>>> import numpy as np
>>> np.set_printoptions(precision=2, suppress=True, linewidth=140, floatmode="fixed")
>>> def tidy(a):
...     return np.round(a, 2) + 0
... 
>>> X = np.load("a.npy")
>>> X
array([[ 1,  0,  0,  0],
       [ 4,  1,  0,  0],
       [-2,  3,  1,  0],
       [ 4, -1,  4,  1]])
>>> P = np.triu(np.array([[1, 3, 2, 0], [3, 2, 1, 0], [0, 3, 1, 3], [3, 3, 3, 2]]), 1) + np.eye(4)
>>> Y = P @ X @ np.linalg.inv(P)
>>> tidy(np.poly(Y))
array([ 1.00, -4.00,  6.00, -4.00,  1.00])
>>> np.trace(Y), np.trace(X)
(np.float64(4.0), np.int64(4))
>>> q, vecs = np.linalg.qr(X[:, :2])[0], np.linalg.qr(X[:, 2:])[0]
>>> s = np.linalg.svd(q.T @ vecs, compute_uv=False)
>>> tidy(np.linalg.norm(q @ q.T - vecs @ vecs.T, 2))
np.float64(0.85)
>>> tidy(np.degrees(np.arccos(s.clip(0, 1))))
array([ 3.49, 58.66])
>>> rng = np.random.default_rng(349617)
>>> t = np.sort(rng.uniform(-2, 2, 12))
>>> M = np.c_[t, t ** 2, t ** 3] @ np.array([[2, -1, 3, 3], [3, -1, -3, 1], [-1, 1, 1, -3]])
>>> tidy(M)
array([[  9.39,  -5.59, -17.65,  11.30],
       [  4.75,  -2.64, -11.29,   4.50],
       [  3.44,  -1.84,  -9.33,   2.75],
       [  1.76,  -0.86,  -6.59,   0.73],
       [  1.61,  -0.78,  -6.32,   0.56],
       [ -0.29,   0.18,  -1.49,  -0.80],
       [ -0.21,   0.11,  -0.45,  -0.37],
       [ -0.15,   0.08,  -0.27,  -0.24],
       [  0.84,  -0.36,   0.65,   0.90],
       [  1.21,  -0.50,   0.78,   1.17],
       [  1.64,  -0.63,   0.88,   1.38],
       [  3.43,  -0.97,   1.00,   1.36]])
>>> tidy(np.linalg.norm(M, 1)), tidy(np.linalg.norm(M, np.inf))
(np.float64(56.7), np.float64(43.93))
>>> tidy(np.linalg.norm(M) ** 2 / np.linalg.norm(M, 2) ** 2)
np.float64(1.05)
>>> tidy(np.linalg.norm(M, 2))
np.float64(30.29)
>>> np.linalg.norm(M, axis=1).argmax()
np.int64(0)
>>> tidy(np.linalg.norm(M[0] - M[4]))
np.float64(18.1)
>>> tidy(M.reshape(2, -1))
array([[  9.39,  -5.59, -17.65,  11.30,   4.75,  -2.64, -11.29,   4.50,   3.44,  -1.84,  -9.33,   2.75,   1.76,  -0.86,  -6.59,   0.73,
          1.61,  -0.78,  -6.32,   0.56,  -0.29,   0.18,  -1.49,  -0.80],
       [ -0.21,   0.11,  -0.45,  -0.37,  -0.15,   0.08,  -0.27,  -0.24,   0.84,  -0.36,   0.65,   0.90,   1.21,  -0.50,   0.78,   1.17,
          1.64,  -0.63,   0.88,   1.38,   3.43,  -0.97,   1.00,   1.36]])
>>> tidy(M.ravel(order="F"))
array([  9.39,   4.75,   3.44,   1.76,   1.61,  -0.29,  -0.21,  -0.15,   0.84,   1.21,   1.64,   3.43,  -5.59,  -2.64,  -1.84,  -0.86,
        -0.78,   0.18,   0.11,   0.08,  -0.36,  -0.50,  -0.63,  -0.97, -17.65, -11.29,  -9.33,  -6.59,  -6.32,  -1.49,  -0.45,  -0.27,
         0.65,   0.78,   0.88,   1.00,  11.30,   4.50,   2.75,   0.73,   0.56,  -0.80,  -0.37,  -0.24,   0.90,   1.17,   1.38,   1.36])
>>> blk = M.reshape(12, 2, -1)
>>> blk.shape
(12, 2, 2)
>>> tidy(blk.transpose(1, 0, 2))
array([[[  9.39,  -5.59],
        [  4.75,  -2.64],
        [  3.44,  -1.84],
        [  1.76,  -0.86],
        [  1.61,  -0.78],
        [ -0.29,   0.18],
        [ -0.21,   0.11],
        [ -0.15,   0.08],
        [  0.84,  -0.36],
        [  1.21,  -0.50],
        [  1.64,  -0.63],
        [  3.43,  -0.97]],

       [[-17.65,  11.30],
        [-11.29,   4.50],
        [ -9.33,   2.75],
        [ -6.59,   0.73],
        [ -6.32,   0.56],
        [ -1.49,  -0.80],
        [ -0.45,  -0.37],
        [ -0.27,  -0.24],
        [  0.65,   0.90],
        [  0.78,   1.17],
        [  0.88,   1.38],
        [  1.00,   1.36]]])
>>> U, s, VT = np.linalg.svd(M)
>>> np.argmax(s[:-1] / (s[1:] + 1e-6)) + 1
np.int64(3)
>>> tidy(s)
array([30.29,  6.73,  2.27,  0.00])
>>> Y = U[:, :3] @ np.diag(s[:3]) @ VT[:3]
>>> tidy(Y)
array([[  9.39,  -5.59, -17.65,  11.30],
       [  4.75,  -2.64, -11.29,   4.50],
       [  3.44,  -1.84,  -9.33,   2.75],
       [  1.76,  -0.86,  -6.59,   0.73],
       [  1.61,  -0.78,  -6.32,   0.56],
       [ -0.29,   0.18,  -1.49,  -0.80],
       [ -0.21,   0.11,  -0.45,  -0.37],
       [ -0.15,   0.08,  -0.27,  -0.24],
       [  0.84,  -0.36,   0.65,   0.90],
       [  1.21,  -0.50,   0.78,   1.17],
       [  1.64,  -0.63,   0.88,   1.38],
       [  3.43,  -0.97,   1.00,   1.36]])
>>> np.linalg.matrix_rank(Y)
np.int64(3)
>>> np.linalg.matrix_rank(M, rtol=0.05)
np.int64(3)
>>> U, s, VT = np.linalg.svd(Y)
>>> vecs = VT[:(s > 1e-8).sum()]
>>> x = Y[0] + 4 * Y[5] + rng.integers(2) * np.eye(4)[0]
>>> tidy(x)
array([  9.24,  -4.85, -23.60,   8.08])
>>> tidy(np.diag(vecs.T @ vecs))
array([0.96, 0.10, 1.00, 0.94])
>>> U, s, VT = np.linalg.svd(M)
>>> vecs = VT[:(s > 1e-8).sum()]
>>> x = M[8] + -3 * M[4] + rng.integers(2) * np.eye(4)[2]
>>> tidy(x)
array([-3.99,  1.98, 20.60, -0.79])
>>> np.linalg.matrix_rank(np.vstack([M, x]))
np.int64(4)
>>> np.allclose(vecs.T @ vecs @ x, x)
False
>>> E = np.loadtxt("w.csv", delimiter=",")
>>> E
array([[-4.00, -2.00,  1.00,  2.00],
       [-2.00,  2.00, -1.00,  1.00],
       [ 1.00, -1.00, -4.00,  0.00],
       [ 2.00,  1.00,  0.00,  0.00]])
>>> ev, vecs = np.linalg.eigh(E)
>>> np.abs(vecs[:, -1]).round(6).argmax()
np.int64(1)
>>> tidy(vecs @ np.diag(ev) @ vecs.T)
array([[-4.00, -2.00,  1.00,  2.00],
       [-2.00,  2.00, -1.00,  1.00],
       [ 1.00, -1.00, -4.00,  0.00],
       [ 2.00,  1.00,  0.00,  0.00]])
>>> tidy(np.abs(vecs[:, -1]))
array([0.25, 0.94, 0.17, 0.15])
>>> tidy(np.linalg.eigvalsh(E + 2 * np.eye(4)))
array([-3.73, -2.02,  2.86,  4.89])
>>> tidy(ev)
array([-5.73, -4.02,  0.86,  2.89])
>>> np.unique(ev.round(6) + 0, return_counts=True)[1]
array([1, 1, 1, 1])
>>> tidy(np.linalg.eigvalsh(E @ E))
array([ 0.74,  8.33, 16.14, 32.80])
>>> K = np.load("out2.npy")
>>> K
array([[0.00, 0.00, 0.00, 3.00, 0.00],
       [0.00, 0.00, 2.00, 2.00, 2.00],
       [0.00, 2.00, 0.00, 0.00, 0.00],
       [3.00, 2.00, 0.00, 0.00, 0.00],
       [0.00, 2.00, 0.00, 0.00, 0.00]])
>>> # symmetric, so the eigenvalues are real
>>> U, s, VT = np.linalg.svd(K)
>>> tidy(s)
array([4.08, 4.08, 2.08, 2.08, 0.00])
>>> Y = U[:, :4] @ np.diag(s[:4]) @ VT[:4]
>>> tidy(Y)
array([[0.00, 0.00, 0.00, 3.00, 0.00],
       [0.00, 0.00, 2.00, 2.00, 2.00],
       [0.00, 2.00, 0.00, 0.00, 0.00],
       [3.00, 2.00, 0.00, 0.00, 0.00],
       [0.00, 2.00, 0.00, 0.00, 0.00]])
>>> tidy(np.abs(K - Y).max())
np.float64(0.0)
>>> tidy(np.linalg.norm(K - Y) / np.linalg.norm(K))
np.float64(0.0)
>>> np.linalg.matrix_rank(Y)
np.int64(4)
>>> tidy(np.linalg.norm(K - Y, 2)), tidy(s[4])
(np.float64(0.0), np.float64(0.0))
>>> tidy(np.linalg.eigvals(E).sum().real)
np.float64(-6.0)
>>> np.einsum("ij,ji->", E, E)
np.float64(58.0)
>>> U, s, VT = np.linalg.svd(K, full_matrices=False)
>>> tidy(s / s[0])
array([1.00, 1.00, 0.51, 0.51, 0.00])
>>> tidy(U.T @ U)
array([[1.00, 0.00, 0.00, 0.00, 0.00],
       [0.00, 1.00, 0.00, 0.00, 0.00],
       [0.00, 0.00, 1.00, 0.00, 0.00],
       [0.00, 0.00, 0.00, 1.00, 0.00],
       [0.00, 0.00, 0.00, 0.00, 1.00]])
>>> U.shape, s.shape, VT.shape
((5, 5), (5,), (5, 5))
>>> tidy(VT @ VT.T)
array([[1.00, 0.00, 0.00, 0.00, 0.00],
       [0.00, 1.00, 0.00, 0.00, 0.00],
       [0.00, 0.00, 1.00, 0.00, 0.00],
       [0.00, 0.00, 0.00, 1.00, 0.00],
       [0.00, 0.00, 0.00, 0.00, 1.00]])
>>> mat = np.load("mat.npy")
>>> mat
array([[  0,  -2,  -1,   0,   3],
       [  0,   1,  -3,  -3,   4],
       [  2,   1,  -5,  -4,   5],
       [  0,  -2,  -5,  -6,   6],
       [ -1,  -5,  -5,  -3,   6],
       [ -1,  -6,  -8,  -2,   5],
       [  0,  -6,  -7,  -4,   7],
       [  3,  -3,  -8,  -1,   7],
       [  2,  -5, -10,  -3,   7],
       [  4,  -2,  -9,  -3,   6],
       [  5,  -2,  -6,  -3,   5],
       [  4,  -1,  -4,  -5,   7],
       [  2,  -2,  -7,  -6,   6],
       [  0,   0,  -6,  -8,   5],
       [ -2,  -2,  -5,  -8,   2],
       [ -4,  -4,  -8,  -7,   2],
       [ -1,  -7,  -5,  -9,  -1],
       [  1, -10,  -3, -10,  -3],
       [ -2, -12,  -2,  -7,  -4],
       [ -2, -14,   1, -10,  -6],
       [ -3, -13,   3, -13,  -7],
       [ -3, -13,   0, -11,  -4],
       [ -2, -12,  -3, -13,  -5],
       [ -4, -11,  -6, -13,  -4],
       [ -4,  -9,  -6, -11,  -3],
       [ -5,  -7,  -7, -10,   0],
       [ -5,  -5,  -9, -13,   0],
       [ -4,  -2,  -9, -11,   3]])
>>> Y = np.c_[mat[:, :4] @ np.array([[-3, 1, -3, 1], [0, 2, -3, -3], [-3, -3, 2, 1], [-1, -2, 3, -1]]), np.array([-4, -2, 4, 4, 2, -1, -5, 4, 4, 3, 5, 0, 5, 2, 5, 5, -2, -2, 4, -1, -5, 5, -2, 3, -4, -5, 5, -2])]
>>> Y
array([[  3,  -1,   4,   5,  -4],
       [ 12,  17, -18,  -3,  -2],
       [ 13,  27, -31,  -2,   4],
       [ 21,  23, -22,   7,   4],
       [ 21,  10,  -1,  12,   2],
       [ 29,  15,  -1,  11,  -1],
       [ 25,  17,  -8,  15,  -5],
       [ 16,  23, -19,   5,   4],
       [ 27,  28, -20,  10,   4],
       [ 18,  33, -33,   4,   3],
       [  6,  25, -30,   8,   5],
       [  5,  24, -32,   8,   0],
       [ 21,  31, -32,   7,   5],
       [ 26,  34, -36,   2,   2],
       [ 29,  25, -22,   7,   5],
       [ 43,  26, -13,   7,   5],
       [ 27,  18, -13,  24,  -2],
       [ 16,  10,  -9,  38,  -2],
       [ 19,  -6,  17,  39,   4],
       [ 13, -13,  20,  51,  -1],
       [ 13, -12,  15,  52,  -5],
       [ 20,  -7,  15,  47,   5],
       [ 28,   9,  -3,  44,  -2],
       [ 43,  18,  -6,  36,   3],
       [ 41,  18,  -6,  28,  -4],
       [ 46,  22,  -8,  19,  -5],
       [ 55,  38, -27,  14,   5],
       [ 50,  41, -33,   4,  -2]])
>>> tidy(np.linalg.norm(Y - mat @ np.linalg.lstsq(mat, Y)[0], axis=0))
array([ 0.00,  0.00,  0.00,  0.00, 17.50])
>>> np.linalg.matrix_rank(np.c_[mat, Y])
np.int64(6)
>>> tidy(np.linalg.lstsq(mat, Y[:, 0])[0])
array([-3.00,  0.00, -3.00, -1.00,  0.00])
>>> np.linalg.matrix_rank(Y)
np.int64(5)
>>> q, R = np.linalg.qr(mat)
>>> np.allclose(R.T @ R, mat.T @ mat)
True
>>> tidy(np.trace(q @ q.T))
np.float64(5.0)
>>> tidy(q @ R)
array([[  0.00,  -2.00,  -1.00,   0.00,   3.00],
       [  0.00,   1.00,  -3.00,  -3.00,   4.00],
       [  2.00,   1.00,  -5.00,  -4.00,   5.00],
       [  0.00,  -2.00,  -5.00,  -6.00,   6.00],
       [ -1.00,  -5.00,  -5.00,  -3.00,   6.00],
       [ -1.00,  -6.00,  -8.00,  -2.00,   5.00],
       [  0.00,  -6.00,  -7.00,  -4.00,   7.00],
       [  3.00,  -3.00,  -8.00,  -1.00,   7.00],
       [  2.00,  -5.00, -10.00,  -3.00,   7.00],
       [  4.00,  -2.00,  -9.00,  -3.00,   6.00],
       [  5.00,  -2.00,  -6.00,  -3.00,   5.00],
       [  4.00,  -1.00,  -4.00,  -5.00,   7.00],
       [  2.00,  -2.00,  -7.00,  -6.00,   6.00],
       [  0.00,   0.00,  -6.00,  -8.00,   5.00],
       [ -2.00,  -2.00,  -5.00,  -8.00,   2.00],
       [ -4.00,  -4.00,  -8.00,  -7.00,   2.00],
       [ -1.00,  -7.00,  -5.00,  -9.00,  -1.00],
       [  1.00, -10.00,  -3.00, -10.00,  -3.00],
       [ -2.00, -12.00,  -2.00,  -7.00,  -4.00],
       [ -2.00, -14.00,   1.00, -10.00,  -6.00],
       [ -3.00, -13.00,   3.00, -13.00,  -7.00],
       [ -3.00, -13.00,   0.00, -11.00,  -4.00],
       [ -2.00, -12.00,  -3.00, -13.00,  -5.00],
       [ -4.00, -11.00,  -6.00, -13.00,  -4.00],
       [ -4.00,  -9.00,  -6.00, -11.00,  -3.00],
       [ -5.00,  -7.00,  -7.00, -10.00,   0.00],
       [ -5.00,  -5.00,  -9.00, -13.00,   0.00],
       [ -4.00,  -2.00,  -9.00, -11.00,   3.00]])
>>> tidy(np.abs(np.diag(R)))
array([15.17, 32.66, 27.45, 15.52,  9.96])
